$ ipython --no-banner

In [1]: import numpy as np

In [2]: from numpy import linalg as LA

In [3]: np.set_printoptions(precision=3, suppress=True, linewidth=120, legacy="1.25")

In [4]: mat = np.load("case3.npy")

In [5]: mat
Out[5]: 
array([[0, 0, 0, 1, 0],
       [1, 0, 0, 0, 0],
       [0, 0, 0, 0, 1],
       [0, 0, 1, 0, 0],
       [0, 1, 0, 0, 0]])

In [6]: r0 = np.array([0, 2, 0, 0, 1])

In [7]: B = mat + np.outer(r0, np.eye(5)[1])

In [8]: round(float(LA.det(B) / LA.det(mat)), 3), round(float(1 + LA.solve(mat, r0)[1]), 3)
Out[8]: (2.0, 2.0)

In [9]: LA.matrix_rank(B - mat)
Out[9]: 1

In [10]: B
Out[10]: 
array([[0., 0., 0., 1., 0.],
       [1., 2., 0., 0., 0.],
       [0., 0., 0., 0., 1.],
       [0., 0., 1., 0., 0.],
       [0., 2., 0., 0., 0.]])

In [11]: LA.matrix_rank(LA.inv(B) - LA.inv(mat), tol=1e-8)
Out[11]: 1

In [12]: mat @ mat.T
Out[12]: 
array([[1, 0, 0, 0, 0],
       [0, 1, 0, 0, 0],
       [0, 0, 1, 0, 0],
       [0, 0, 0, 1, 0],
       [0, 0, 0, 0, 1]])

In [13]: K = np.loadtxt("test13.csv", delimiter=",")

In [14]: K
Out[14]: 
array([[ 3.,  0.,  0., -1., -3.,  1.],
       [ 3., -1.,  0.,  2.,  1., -2.],
       [ 0.,  0., -2.,  0.,  0.,  0.],
       [-2.,  2.,  0.,  3.,  1.,  1.],
       [ 2., -2.,  0.,  2.,  1.,  0.],
       [-1.,  1.,  0.,  0.,  0., -3.]])

In [15]: (K != 0).astype(int)
Out[15]: 
array([[1, 0, 0, 1, 1, 1],
       [1, 1, 0, 1, 1, 1],
       [0, 0, 1, 0, 0, 0],
       [1, 1, 0, 1, 1, 1],
       [1, 1, 0, 1, 1, 0],
       [1, 1, 0, 0, 0, 1]])

In [16]: np.sort(LA.eigvals(K).real)
Out[16]: array([-2.005, -2.   , -1.098, -1.098,  2.51 ,  4.691])

In [17]: print(np.flatnonzero(LA.matrix_power((K != 0) + (K.T != 0) + np.eye(6), 6)[3]))
[0 1 3 4 5]

In [18]: r0 = np.array([0, 1, 3, -1, -3, 1])

In [19]: B = K + np.outer(r0, np.eye(6)[1])

In [20]: B
Out[20]: 
array([[ 3.,  0.,  0., -1., -3.,  1.],
       [ 3.,  0.,  0.,  2.,  1., -2.],
       [ 0.,  3., -2.,  0.,  0.,  0.],
       [-2.,  1.,  0.,  3.,  1.,  1.],
       [ 2., -5.,  0.,  2.,  1.,  0.],
       [-1.,  2.,  0.,  0.,  0., -3.]])

In [21]: LA.matrix_rank(B - K)
Out[21]: 1

In [22]: B = np.array([[2, 0],
    ...:     [0, 1],
    ...:     [2, 1],
    ...:     [0, 2],
    ...:     [1, 0],
    ...:     [0, 1],
    ...:     [2, 0],
    ...:     [1, 0],
    ...:     [2, 0],
    ...:     [2, 2],
    ...:     [2, 2],
    ...:     [0, 2]])

In [23]: basis = np.array([[4, 5, 3, 2, 4, 4, 3, 4, 4, 3, 3, 1],
    ...:     [0, 0, 5, 2, 2, 4, 4, 2, 3, 2, 2, 2]])

In [24]: W0 = B @ basis

In [25]: W0
Out[25]: 
array([[ 8, 10,  6,  4,  8,  8,  6,  8,  8,  6,  6,  2],
       [ 0,  0,  5,  2,  2,  4,  4,  2,  3,  2,  2,  2],
       [ 8, 10, 11,  6, 10, 12, 10, 10, 11,  8,  8,  4],
       [ 0,  0, 10,  4,  4,  8,  8,  4,  6,  4,  4,  4],
       [ 4,  5,  3,  2,  4,  4,  3,  4,  4,  3,  3,  1],
       [ 0,  0,  5,  2,  2,  4,  4,  2,  3,  2,  2,  2],
       [ 8, 10,  6,  4,  8,  8,  6,  8,  8,  6,  6,  2],
       [ 4,  5,  3,  2,  4,  4,  3,  4,  4,  3,  3,  1],
       [ 8, 10,  6,  4,  8,  8,  6,  8,  8,  6,  6,  2],
       [ 8, 10, 16,  8, 12, 16, 14, 12, 14, 10, 10,  6],
       [ 8, 10, 16,  8, 12, 16, 14, 12, 14, 10, 10,  6],
       [ 0,  0, 10,  4,  4,  8,  8,  4,  6,  4,  4,  4]])

In [26]: # row 5 repeats row 1

In [27]: theta = np.radians(25)

In [28]: Rm = np.eye(12)

In [29]: Rm[10, 10] = Rm[6, 6] = np.cos(theta)

In [30]: Rm[10, 6], Rm[6, 10] = -np.sin(theta), np.sin(theta)

In [31]: Rm
Out[31]: 
array([[ 1.   ,  0.   ,  0.   ,  0.   ,  0.   ,  0.   ,  0.   ,  0.   ,  0.   ,  0.   ,  0.   ,  0.   ],
       [ 0.   ,  1.   ,  0.   ,  0.   ,  0.   ,  0.   ,  0.   ,  0.   ,  0.   ,  0.   ,  0.   ,  0.   ],
       [ 0.   ,  0.   ,  1.   ,  0.   ,  0.   ,  0.   ,  0.   ,  0.   ,  0.   ,  0.   ,  0.   ,  0.   ],
       [ 0.   ,  0.   ,  0.   ,  1.   ,  0.   ,  0.   ,  0.   ,  0.   ,  0.   ,  0.   ,  0.   ,  0.   ],
       [ 0.   ,  0.   ,  0.   ,  0.   ,  1.   ,  0.   ,  0.   ,  0.   ,  0.   ,  0.   ,  0.   ,  0.   ],
       [ 0.   ,  0.   ,  0.   ,  0.   ,  0.   ,  1.   ,  0.   ,  0.   ,  0.   ,  0.   ,  0.   ,  0.   ],
       [ 0.   ,  0.   ,  0.   ,  0.   ,  0.   ,  0.   ,  0.906,  0.   ,  0.   ,  0.   ,  0.423,  0.   ],
       [ 0.   ,  0.   ,  0.   ,  0.   ,  0.   ,  0.   ,  0.   ,  1.   ,  0.   ,  0.   ,  0.   ,  0.   ],
       [ 0.   ,  0.   ,  0.   ,  0.   ,  0.   ,  0.   ,  0.   ,  0.   ,  1.   ,  0.   ,  0.   ,  0.   ],
       [ 0.   ,  0.   ,  0.   ,  0.   ,  0.   ,  0.   ,  0.   ,  0.   ,  0.   ,  1.   ,  0.   ,  0.   ],
       [ 0.   ,  0.   ,  0.   ,  0.   ,  0.   ,  0.   , -0.423,  0.   ,  0.   ,  0.   ,  0.906,  0.   ],
       [ 0.   ,  0.   ,  0.   ,  0.   ,  0.   ,  0.   ,  0.   ,  0.   ,  0.   ,  0.   ,  0.   ,  1.   ]])

In [32]: B = W0 @ Rm.T

In [33]: print(np.allclose(LA.norm(W0, axis=1), LA.norm(B, axis=1)))
True

In [34]: np.allclose(W0 @ W0.T, B @ B.T)
Out[34]: True

In [35]: round(LA.det(Rm), 3), np.round(np.trace(Rm), 3)
Out[35]: (1.0, 11.813)

In [36]: np.abs(B - W0).max(axis=0)
Out[36]: array([0.   , 0.   , 0.   , 0.   , 0.   , 0.   , 2.914, 0.   , 0.   , 0.   , 6.854, 0.   ])
